$ ipython --no-banner

In [1]: import numpy as np

In [2]: import numpy.linalg as la

In [3]: np.set_printoptions(suppress=True, linewidth=140)

In [4]: other = np.array([[0.2], [-0.2], [-0.3], [-0.1]])

In [5]: Z = np.array([[0.1, 0.1]])

In [6]: J = other @ Z

In [7]: print(J.round(2))
[[ 0.02  0.02]
 [-0.02 -0.02]
 [-0.03 -0.03]
 [-0.01 -0.01]]

In [8]: rng = np.random.default_rng(2168)

In [9]: other = J + rng.integers(-2, 3, (4, 1)) @ rng.integers(-2, 3, (1, 2))

In [10]: print(other.round(2))
[[ 1.02  2.02]
 [-0.02 -0.02]
 [-2.03 -4.03]
 [ 1.99  3.99]]

In [11]: print(np.round(la.svd(other - J, compute_uv=False), 2) + 0)
[6.71 0.  ]

In [12]: print(np.round(other - J, 2))
[[ 1.  2.]
 [ 0.  0.]
 [-2. -4.]
 [ 2.  4.]]

In [13]: print(np.abs(other - J).sum(axis=1))
[3. 0. 6. 6.]

In [14]: print(la.matrix_rank(other - J, tol=1e-8))
1

In [15]: feats = np.loadtxt("test15.csv", delimiter=",")

In [16]: print(feats)
[[ 7.44 -0.16  7.62]
 [ 8.96 -0.51  6.58]
 [ 5.69  0.43  8.59]
 [ 5.67 -0.79  5.73]
 [ 4.56 -1.35  5.24]
 [ 4.66  0.51  4.78]
 [ 6.49 -1.24  5.8 ]
 [ 5.58  1.07  6.55]
 [ 7.81 -0.13  4.7 ]
 [ 6.35 -0.19  3.84]
 [ 5.43  1.09  5.96]
 [ 4.56  1.17  4.66]
 [ 6.5  -0.21  6.49]
 [ 7.67  0.28  6.16]
 [ 7.11 -1.98  6.49]
 [ 6.28  2.02  6.18]
 [ 6.51  0.85  5.03]
 [ 4.96 -1.4   5.96]
 [ 6.45 -1.74  8.27]
 [ 5.89  1.12  7.07]
 [ 5.72  1.92  5.59]]

In [17]: cen = feats - feats.mean(axis=0)

In [18]: vecs = la.svd(cen)[2][:1]

In [19]: other = cen - cen @ vecs.T @ vecs

In [20]: print(np.round(np.diag(vecs.T @ vecs), 2))
[0.33 0.29 0.38]

In [21]: print(np.round(other.std(axis=0), 2))
[0.81 0.89 0.82]

In [22]: print(np.round(np.cov(cen @ vecs.T, rowvar=False), 2))
1.86

In [23]: print(np.round((cen @ vecs.T).std(axis=0), 2))
[1.33]

In [24]: print(round(float(la.norm(other) / la.norm(cen)), 2))
0.74

In [25]: other = np.c_[feats[:, :1] @ np.array([[5]]), np.array([3, 3, 1, 0, 0, 3, 2, 3, 2, 2, 3, 1, 2, 3, 2, 1, 0, 3, 0, 3, 1])]

In [26]: print(other.round(2))
[[37.2   3.  ]
 [44.8   3.  ]
 [28.45  1.  ]
 [28.35  0.  ]
 [22.8   0.  ]
 [23.3   3.  ]
 [32.45  2.  ]
 [27.9   3.  ]
 [39.05  2.  ]
 [31.75  2.  ]
 [27.15  3.  ]
 [22.8   1.  ]
 [32.5   2.  ]
 [38.35  3.  ]
 [35.55  2.  ]
 [31.4   1.  ]
 [32.55  0.  ]
 [24.8   3.  ]
 [32.25  0.  ]
 [29.45  3.  ]
 [28.6   1.  ]]

In [27]: print(np.round(la.lstsq(feats, other[:, 0])[0], 2) + 0)
[5. 0. 0.]

In [28]: r0 = np.array([2, 1])

In [29]: print(np.round(np.polyval(r0, other[4]), 2))
[46.6  1. ]

In [30]: P = feats @ la.solve(feats.T @ feats, feats.T)

In [31]: print(la.matrix_rank(np.eye(21) - P))
18

In [32]: print(np.allclose(P @ P, P))
True

In [33]: print(np.round(la.eigvalsh(P), 2) + 0)
[0. 0. 0. 0. 0. 0. 0. 0. 0. 0. 0. 0. 0. 0. 0. 0. 0. 0. 1. 1. 1.]

In [34]: print(np.round(np.diag(P), 2))
[0.07 0.2  0.29 0.06 0.11 0.04 0.11 0.11 0.26 0.17 0.09 0.08 0.05 0.11 0.21 0.2  0.11 0.14 0.28 0.14 0.17]

In [35]: D = la.norm(feats[:, None] - feats[None], axis=-1)

In [36]: print(D[:5, :5].round(2))
[[0.   1.87 2.09 2.66 3.92]
 [1.87 0.   3.95 3.41 4.68]
 [2.09 3.95 0.   3.11 3.96]
 [2.66 3.41 3.11 0.   1.34]
 [3.92 4.68 3.96 1.34 0.  ]]

In [37]: print(D.mean(axis=1).argmax())
1

In [38]: print(D.shape)
(21, 21)

In [39]: print(la.matrix_rank(D ** 2))
5

In [40]: print((D + 1e9 * np.eye(21)).round(6).argmin(axis=1))
[12 13 19  6 17 11  3 19 13 16  7  5  6 12  6 20 20  4 14  7 15]

In [41]: F = np.tril(np.array([[-3, 3, 1, -1], [0, 0, 1, 1], [-2, 1, -3, -3], [3, -2, 0, 1]]), -1) + np.eye(4, dtype=int)

In [42]: print(F)
[[ 1  0  0  0]
 [ 0  1  0  0]
 [-2  1  1  0]
 [ 3 -2  0  1]]

In [43]: print(np.round(np.sort(la.eigvals(F)), 2))
[1. 1. 1. 1.]

In [44]: print([int(la.matrix_rank(la.matrix_power(F, p))) for p in range(1, 5)])
[4, 4, 4, 4]

In [45]: print(np.prod(np.diag(F)), round(la.det(F), 2))
1 1.0

In [46]: print(F @ F)
[[ 1  0  0  0]
 [ 0  1  0  0]
 [-4  2  1  0]
 [ 6 -4  0  1]]

In [47]: print(F @ F)
[[ 1  0  0  0]
 [ 0  1  0  0]
 [-4  2  1  0]
 [ 6 -4  0  1]]

In [48]: print(np.round(np.abs(la.eigvals(F)).max(), 2))
1.0

In [49]: print(np.allclose(F, F.T))
False

In [50]: print(la.matrix_power(F, 4))
[[ 1  0  0  0]
 [ 0  1  0  0]
 [-8  4  1  0]
 [12 -8  0  1]]

In [51]: print(np.allclose(F @ F.T, F.T @ F))
False

In [52]: other = J / la.norm(J, axis=1, keepdims=True)

In [53]: G = other @ other.T

In [54]: print(np.round(la.norm(other, axis=1), 2))
[1. 1. 1. 1.]

In [55]: print(G[1].round(2))
[-1.  1.  1.  1.]

In [56]: print(G.round(2))
[[ 1. -1. -1. -1.]
 [-1.  1.  1.  1.]
 [-1.  1.  1.  1.]
 [-1.  1.  1.  1.]]
